$ python -q
>>> import numpy as np
>>> import numpy.linalg as la
>>> np.set_printoptions(precision=3, suppress=True, linewidth=140)
>>> mat = np.loadtxt("test5.csv", delimiter=",")
>>> mat
array([[ 1.995, -0.041, -1.001, -2.005,  1.013, -0.982],
       [ 6.008, -0.029, -3.   , -6.002,  3.013, -3.001],
       [ 1.981,  0.027, -0.966, -2.008,  1.005, -0.997],
       [ 6.004,  0.014, -3.028, -6.03 ,  3.015, -2.981],
       [ 5.968, -0.033, -2.956, -6.02 ,  2.952, -3.002],
       [ 0.028,  0.029,  0.047,  0.025,  0.055,  0.052],
       [ 2.025,  0.023, -1.025, -2.048,  0.994, -1.007],
       [ 0.014, -0.018, -0.001,  0.017, -0.005, -0.007],
       [ 5.959, -0.002, -2.982, -6.008,  2.967, -3.007],
       [-1.982,  0.031,  0.997,  1.995, -1.013,  1.012],
       [-6.051, -0.023,  2.997,  5.993, -3.04 ,  3.002],
       [-4.028, -0.017,  1.993,  4.003, -1.959,  1.989],
       [-4.01 ,  0.002,  2.005,  4.011, -2.03 ,  1.976],
       [-4.003,  0.019,  1.991,  3.976, -2.002,  1.978],
       [ 4.004, -0.001, -1.963, -4.029,  1.994, -1.985]])
>>> Uu, sigma, VT = la.svd(mat)
>>> sigma
array([26.746,  0.133,  0.09 ,  0.074,  0.063,  0.049])
>>> B = Uu[:, :1] @ np.diag(sigma[:1]) @ VT[:1]
>>> round(float(la.norm(mat - B) / la.norm(mat)), 3)
0.007
>>> la.matrix_rank(B)
np.int64(1)
>>> round(np.abs(mat - B).max(), 3)
np.float64(0.058)
>>> la.matrix_rank(mat, rtol=0.05)
np.int64(1)
>>> B = np.c_[mat[:, :3] @ np.array([[-1, 1, -1], [1, -2, -3], [-1, -3, -1]]), np.array([-8, 4, -4, -8, 5, 6, 3, -5, 7, 7, 2, -6, 7, 3, 8])]
>>> B
array([[ -1.035,   5.08 ,  -0.871,  -8.   ],
       [ -3.037,  15.066,  -2.921,   4.   ],
       [ -0.988,   4.825,  -1.096,  -4.   ],
       [ -2.962,  15.06 ,  -3.018,  -8.   ],
       [ -3.045,  14.902,  -2.913,   5.   ],
       [ -0.046,  -0.171,  -0.162,   6.   ],
       [ -0.977,   5.054,  -1.069,   3.   ],
       [ -0.031,   0.053,   0.041,  -5.   ],
       [ -2.979,  14.909,  -2.971,   7.   ],
       [  1.016,  -5.035,   0.892,   7.   ],
       [  3.031, -14.996,   3.123,   2.   ],
       [  2.018,  -9.973,   2.086,  -6.   ],
       [  2.007, -10.029,   1.999,   7.   ],
       [  2.031, -10.014,   1.955,   3.   ],
       [ -2.042,   9.895,  -2.038,   8.   ]])
>>> np.round(la.lstsq(mat, B[:, 0])[0], 3) + 0
array([-1.,  1., -1.,  0.,  0.,  0.])
>>> la.matrix_rank(np.c_[mat, B])
np.int64(7)
>>> x0 = np.array([1, 0, -3, -3, 2, 3])
>>> y = mat @ x0
>>> np.round(la.lstsq(mat, y)[0], 3) + 0
array([ 1.,  0., -3., -3.,  2.,  3.])
>>> np.round(la.pinv(mat) @ mat, 3) + 0
array([[1., 0., 0., 0., 0., 0.],
       [0., 1., 0., 0., 0., 0.],
       [0., 0., 1., 0., 0., 0.],
       [0., 0., 0., 1., 0., 0.],
       [0., 0., 0., 0., 1., 0.],
       [0., 0., 0., 0., 0., 1.]])
>>> rng = np.random.default_rng(61027)
>>> y = y + 0.1 * rng.normal(size=15)
>>> y
array([ 10.155,  29.944,   9.978,  30.267,  29.869,  -0.012,  10.039,   0.014,  29.914,  -9.996, -30.146, -20.211, -20.287, -19.818,
        19.955])
>>> c, *_ = la.lstsq(mat, y)
>>> c.round()
array([ 2.,  0., -3., -2.,  1.,  2.])
>>> [round(float(la.norm(la.solve(mat.T @ mat + lam * np.eye(6), mat.T @ y))), 2) for lam in (0, 1, 10, 100)]
[4.55, 3.02, 2.98, 2.65]
>>> cen = mat - mat.mean(axis=0)
>>> V = la.svd(cen)[2][:1]
>>> B = cen - cen @ V.T @ V
>>> print(round(la.norm(B) / la.norm(cen), 3))
0.007
>>> print(np.cov(cen @ V.T, rowvar=False))
48.53576568272665
>>> np.round(np.diag(V.T @ V), 3) + 0
array([0.364, 0.   , 0.09 , 0.365, 0.091, 0.09 ])
>>> la.norm(B, axis=1).round(6).argmax()
np.int64(5)
>>> J = np.load("layer9.npy")
>>> J
array([[-2,  2,  3, -1, -2,  9,  4,  8, -3, 16, -1,  5, -5],
       [ 3,  1,  9,  8,  5, -2, -1, -3,  0, -6, -5, -7, -8],
       [-3, -5, -9, -9,  1,  0,  1,  0,  3,  0,  0, -4,  4],
       [-1,  4, -9,  4, -1, -1, -5,  6,  8, 12,  8,  8,  4],
       [ 7, -2, -1, -8, -6, -4,  0, -1,  7, -2,  6,  8,  2],
       [ 6,  6, -6,  9, -5,  9, -8,  0, -1,  0, -2, -4, -5]])
>>> B = J + rng.integers(-2, 3, (6, 5)) @ rng.integers(-2, 3, (5, 13))
>>> B
array([[ -6,   5,  -1,  -3,  -4,  15,   5,  15,   2,  13,   5,   9,   0],
       [  6,   1,  11,   4,  -2,   1,  -3,   4,   3,  -5,  -3,  -5,  -8],
       [ -5,  -3, -11,  -5,  -3,   8,   5,  10,   5,  -8,   6,  -2,   8],
       [ -2,   8, -17,   8,   2,   5,  -2,   4,   8,   8,  15,  10,  10],
       [  1,  -6,   6,  -8,  -2, -13,   1,  -1,   6,  -1,  -4,   4,  -5],
       [  1,   5,  -3,   3,  -4,   4,  -9,   3,   3,   4,  -7,  -4,  -9]])
>>> print(np.round(la.svd(B - J, compute_uv=False), 3) + 0)
[31.621 17.606 12.46   9.554  1.26   0.   ]
>>> B - J
array([[ -4,   3,  -4,  -2,  -2,   6,   1,   7,   5,  -3,   6,   4,   5],
       [  3,   0,   2,  -4,  -7,   3,  -2,   7,   3,   1,   2,   2,   0],
       [ -2,   2,  -2,   4,  -4,   8,   4,  10,   2,  -8,   6,   2,   4],
       [ -1,   4,  -8,   4,   3,   6,   3,  -2,   0,  -4,   7,   2,   6],
       [ -6,  -4,   7,   0,   4,  -9,   1,   0,  -1,   1, -10,  -4,  -7],
       [ -5,  -1,   3,  -6,   1,  -5,  -1,   3,   4,   4,  -5,   0,  -4]])
>>> B = J / np.sqrt((J ** 2).mean(axis=1, keepdims=True))
>>> la.matrix_rank(J - J.mean(axis=1, keepdims=True))
np.int64(6)
>>> la.norm(B, axis=1)
array([3.606, 3.606, 3.606, 3.606, 3.606, 3.606])
>>> B = J / la.norm(J, axis=1, keepdims=True)
>>> cov = B @ B.T
>>> cov[4]
array([-0.183, -0.469,  0.218,  0.283,  1.   , -0.283])
>>> print(round(np.degrees(np.arccos(np.clip(cov[4, 1], -1, 1))), 3))
117.98
>>> cov
array([[ 1.   , -0.296, -0.2  ,  0.35 , -0.183,  0.093],
       [-0.296,  1.   , -0.563, -0.598, -0.469,  0.22 ],
       [-0.2  , -0.563,  1.   ,  0.084,  0.218, -0.305],
       [ 0.35 , -0.598,  0.084,  1.   ,  0.283,  0.147],
       [-0.183, -0.469,  0.218,  0.283,  1.   , -0.283],
       [ 0.093,  0.22 , -0.305,  0.147, -0.283,  1.   ]])
>>> A = np.load("run3.npy")
>>> A
array([[-0.4  ,  0.8  ,  0.4  , -0.7  ,  0.9  ,  0.6  ,  0.6  ,  0.1  ,  0.   ,  0.4  ,  0.1  , -0.9  ,  0.9  ,  1.   ],
       [ 0.5  , -1.1  ,  0.7  , -1.1  , -0.8  , -2.   , -0.7  , -0.5  ,  0.1  , -0.8  ,  0.2  ,  1.1  ,  1.   ,  0.5  ],
       [ 0.6  ,  0.7  ,  0.2  ,  0.4  , -0.3  ,  0.5  , -2.   , -0.6  ,  0.7  , -1.6  ,  0.3  , -0.3  , -1.   , -0.2  ],
       [ 0.2  , -0.1  ,  0.7  , -1.5  ,  0.3  ,  0.9  ,  2.   , -1.5  , -0.4  , -1.7  ,  0.3  ,  0.3  , -0.7  ,  0.3  ],
       [-0.4  ,  0.3  , -1.6  , -1.5  , -0.4  ,  0.1  , -0.1  ,  2.2  , -0.3  ,  1.1  ,  0.8  ,  2.3  , -0.2  ,  1.1  ],
       [ 0.839,  0.576,  0.873, -0.632,  0.092, -0.833, -1.238,  1.259, -0.596,  0.012,  0.311, -0.645, -0.148,  0.075],
       [-2.4  ,  0.5  , -0.6  , -2.   ,  0.5  , -1.7  ,  1.7  , -0.4  , -0.5  ,  0.8  , -0.8  , -0.7  ,  1.5  , -1.1  ],
       [ 0.6  ,  0.2  ,  0.7  ,  0.1  ,  0.1  , -0.1  ,  0.8  ,  1.1  ,  0.7  , -0.6  , -0.1  , -0.6  , -2.1  ,  0.1  ],
       [ 0.1  , -1.4  ,  0.8  , -0.3  , -0.6  ,  0.   , -1.8  ,  0.3  ,  1.   ,  0.9  ,  0.3  ,  0.4  ,  0.   , -1.8  ],
       [ 0.9  ,  0.5  ,  0.8  , -0.6  ,  0.2  , -0.7  , -1.4  ,  1.4  , -0.7  , -0.1  ,  0.4  , -0.8  , -0.2  ,  0.2  ]])
>>> B = J[0, 0] * J[1:] - np.outer(J[1:, 0], J[0])
>>> B
array([[   0,   -8,  -27,  -13,   -4,  -23,  -10,  -18,    9,  -36,   13,   -1,   31],
       [   0,   16,   27,   15,   -8,   27,   10,   24,  -15,   48,   -3,   23,  -23],
       [   0,   -6,   21,   -9,    0,   11,   14,   -4,  -19,   -8,  -17,  -11,  -13],
       [   0,  -10,  -19,   23,   26,  -55,  -28,  -54,    7, -108,   -5,  -51,   31],
       [   0,  -24,   -6,  -12,   22,  -72,   -8,  -48,   20,  -96,   10,  -22,   40]])
>>> J[:, 0] / J[0, 0]
array([ 1. , -1.5,  1.5,  0.5, -3.5, -3. ])
>>> B = A / la.norm(A, axis=1, keepdims=True)
>>> cov = B @ B.T
>>> la.norm(B, axis=1)
array([1., 1., 1., 1., 1., 1., 1., 1., 1., 1.])
>>> (cov - 2 * np.eye(10)).round(6).argmax(axis=1)
array([6, 8, 9, 7, 9, 9, 0, 9, 1, 5])
>>> np.argwhere(np.triu(np.abs(cov) > 0.95, 1))
array([[5, 9]])
>>> F = np.load("sample11.npy")
>>> F
array([[  9,  -6,   6,   2,   5,   8,   3,   6,   6,   5,   4],
       [  7, -14,   3,   6,   6,   8,   7,   0,   7,   0,   7],
       [  8,  -2,   8,   8,   8,   7,   1,   3,   5,   4,   5],
       [  8, -16,   5,   8,   8,   8,   8,   5,   8,   0,   1],
       [  7,  -8,   8,   4,   7,   0,   4,   2,   6,   1,   6],
       [  3,   0,   7,   3,   7,   1,   0,   9,   8,   2,   3],
       [  0, -12,   1,   4,   9,   9,   6,   6,   6,   7,   9],
       [  5, -12,   9,   4,   1,   3,   6,   6,   8,   0,   0]])
>>> x0 = np.array([-2, -3, -1, -1, 1, 3, -3, 3, -2, 2, 0])
>>> h1 = np.maximum(F @ x0, 0)
>>> print(np.flatnonzero(h1 > 1e-9))
[0 1 2 3 5 6 7]
>>> h1
array([28, 14,  7, 26,  0,  9, 69,  7])
>>> print(np.maximum(F @ x0, 0) - np.maximum(-F @ x0, 0))
[ 28  14   7  26 -11   9  69   7]
>>> W = np.array([[1, 0],
...     [3, 3],
...     [0, 0],
...     [0, 1],
...     [2, 0],
...     [0, 3],
...     [1, 0],
...     [0, 1],
...     [0, 1],
...     [0, 3],
...     [1, 0]])
>>> c = np.array([3, 1])
>>> act = np.maximum(F @ W + c, 0)
>>> act
array([[11, 36],
       [ 0,  0],
       [27, 44],
       [ 0,  0],
       [10,  0],
       [23, 30],
       [ 0, 29],
       [ 0,  0]])
>>> print((act > 0).mean(axis=0))
[0.5 0.5]
>>> (act > 0).astype(int)
array([[1, 1],
       [0, 0],
       [1, 1],
       [0, 0],
       [1, 0],
       [1, 1],
       [0, 1],
       [0, 0]])
>>> cent = np.array([[4, 6, 0], [1, 3, 3]])
>>> W @ cent
array([[ 4,  6,  0],
       [15, 27,  9],
       [ 0,  0,  0],
       [ 1,  3,  3],
       [ 8, 12,  0],
       [ 3,  9,  9],
       [ 4,  6,  0],
       [ 1,  3,  3],
       [ 1,  3,  3],
       [ 3,  9,  9],
       [ 4,  6,  0]])
>>> (act @ cent).round(6).argmax(axis=1)
array([1, 0, 1, 0, 1, 1, 1, 0])
>>> r0, r1 = F[1], F[4]
>>> r0 @ r1
np.int64(363)
>>> r0 @ r0
np.int64(537)
>>> p = (r0 @ r1) / (r0 @ r0) * r0
>>> p
array([ 4.732, -9.464,  2.028,  4.056,  4.056,  5.408,  4.732,  0.   ,  4.732,  0.   ,  4.732])
>>> round(float(la.norm(r0 + r1) ** 2 + la.norm(r0 - r1) ** 2), 3)
1744.0
>>> round(float((r1 - p) @ r0), 3)
-0.0
>>> data = np.load("data.npy")
>>> print(data)
[[ 1  2 -1  0  2 -4 -2  0 -2  0]
 [ 0  1  2 -1  0  2 -4 -2  0 -2]
 [-2  0  1  2 -1  0  2 -4 -2  0]
 [ 0 -2  0  1  2 -1  0  2 -4 -2]
 [-2  0 -2  0  1  2 -1  0  2 -4]
 [-4 -2  0 -2  0  1  2 -1  0  2]
 [ 2 -4 -2  0 -2  0  1  2 -1  0]
 [ 0  2 -4 -2  0 -2  0  1  2 -1]
 [-1  0  2 -4 -2  0 -2  0  1  2]
 [ 2 -1  0  2 -4 -2  0 -2  0  1]]
>>> # rows and columns are dependent
>>> r0, r1 = data[0], data[5]
>>> r0 @ r1
np.int64(-16)
>>> p = (r0 @ r1) / (r0 @ r0) * r0
>>> la.matrix_rank(np.outer(r0, r1))
np.int64(1)
>>> p
array([-0.471, -0.941,  0.471, -0.   , -0.941,  1.882,  0.941, -0.   ,  0.941, -0.   ])
>>> B = np.array([[-1, -3],
...     [-1, -1],
...     [-3, 0],
...     [-3, 3],
...     [-1, 0],
...     [2, 3],
...     [-1, 2],
...     [-1, 2],
...     [-2, 3],
...     [-1, 2]])
>>> print(np.einsum("ij->j", data))
[-4 -4 -4 -4 -4 -4 -4 -4 -4 -4]
>>> np.vstack([data, B.T]).shape
(12, 10)
>>> data @ B
array([[ -4, -27],
       [  8, -14],
       [  0,   2],
       [  3, -10],
       [ 12,   8],
       [ 11,  17],
       [  9,   1],
       [  8,  -8],
       [  7,  -6],
       [ -6,  -7]])
>>> th = np.radians(60)
>>> Rm = np.eye(10)
>>> Rm[2, 2] = Rm[6, 6] = np.cos(th)
>>> Rm[2, 6], Rm[6, 2] = -np.sin(th), np.sin(th)
>>> Rm
array([[ 1.   ,  0.   ,  0.   ,  0.   ,  0.   ,  0.   ,  0.   ,  0.   ,  0.   ,  0.   ],
       [ 0.   ,  1.   ,  0.   ,  0.   ,  0.   ,  0.   ,  0.   ,  0.   ,  0.   ,  0.   ],
       [ 0.   ,  0.   ,  0.5  ,  0.   ,  0.   ,  0.   , -0.866,  0.   ,  0.   ,  0.   ],
       [ 0.   ,  0.   ,  0.   ,  1.   ,  0.   ,  0.   ,  0.   ,  0.   ,  0.   ,  0.   ],
       [ 0.   ,  0.   ,  0.   ,  0.   ,  1.   ,  0.   ,  0.   ,  0.   ,  0.   ,  0.   ],
       [ 0.   ,  0.   ,  0.   ,  0.   ,  0.   ,  1.   ,  0.   ,  0.   ,  0.   ,  0.   ],
       [ 0.   ,  0.   ,  0.866,  0.   ,  0.   ,  0.   ,  0.5  ,  0.   ,  0.   ,  0.   ],
       [ 0.   ,  0.   ,  0.   ,  0.   ,  0.   ,  0.   ,  0.   ,  1.   ,  0.   ,  0.   ],
       [ 0.   ,  0.   ,  0.   ,  0.   ,  0.   ,  0.   ,  0.   ,  0.   ,  1.   ,  0.   ],
       [ 0.   ,  0.   ,  0.   ,  0.   ,  0.   ,  0.   ,  0.   ,  0.   ,  0.   ,  1.   ]])
>>> B = data @ Rm.T
>>> np.allclose(la.norm(data, axis=1), la.norm(B, axis=1))
True
>>> np.round(la.det(Rm), 3), np.trace(Rm)
(np.float64(1.0), np.float64(9.0))
>>> x0 = np.array([-1, 0, -3, -1, -1, 1, -3, -2, 1, 0])
>>> [p for p in range(1, 25) if np.allclose(la.matrix_power(Rm, p), np.eye(10))]
[6, 12, 18, 24]
>>> 10 - la.matrix_rank(Rm - np.eye(10), tol=1e-8)
np.int64(8)
>>> np.abs(la.eigvals(Rm))
array([1., 1., 1., 1., 1., 1., 1., 1., 1., 1.])
>>> round(la.det(Rm), 3)
np.float64(1.0)
>>> Rm.T @ (Rm @ x0)
array([-1.,  0., -3., -1., -1.,  1., -3., -2.,  1.,  0.])
>>> round(la.norm(x0), 3), np.round(la.norm(Rm @ x0), 3)
(np.float64(5.196), np.float64(5.196))
>>> feats = np.array([[0, -3, 0, 3, 3, 6, -3, -3, -6, -6, 6, -6],
...     [0, 3, 0, -3, -3, -6, 3, 3, 6, 6, -6, 6],
...     [0, -6, 0, 6, 6, 12, -6, -6, -12, -12, 12, -12],
...     [0, -4, 0, 4, 4, 8, -4, -4, -8, -8, 8, -8],
...     [0, -9, 0, 9, 9, 18, -9, -9, -18, -18, 18, -18]])
>>> cent = mat[[13, 8]].astype(float)
>>> for _ in range(6):
...     idx = la.norm(mat[:, None] - cent, axis=-1).argmin(axis=1)
...     cent = np.array([mat[idx == j].mean(axis=0) for j in range(2)])
... 
>>> print(idx)
[1 1 1 1 1 0 1 0 1 0 0 0 0 0 1]
>>> np.bincount(idx)
array([7, 8])
>>> print(cent)
[[-2.862  0.003  1.433  2.86  -1.428  1.429]
 [ 4.243 -0.005 -2.115 -4.269  2.119 -2.12 ]]
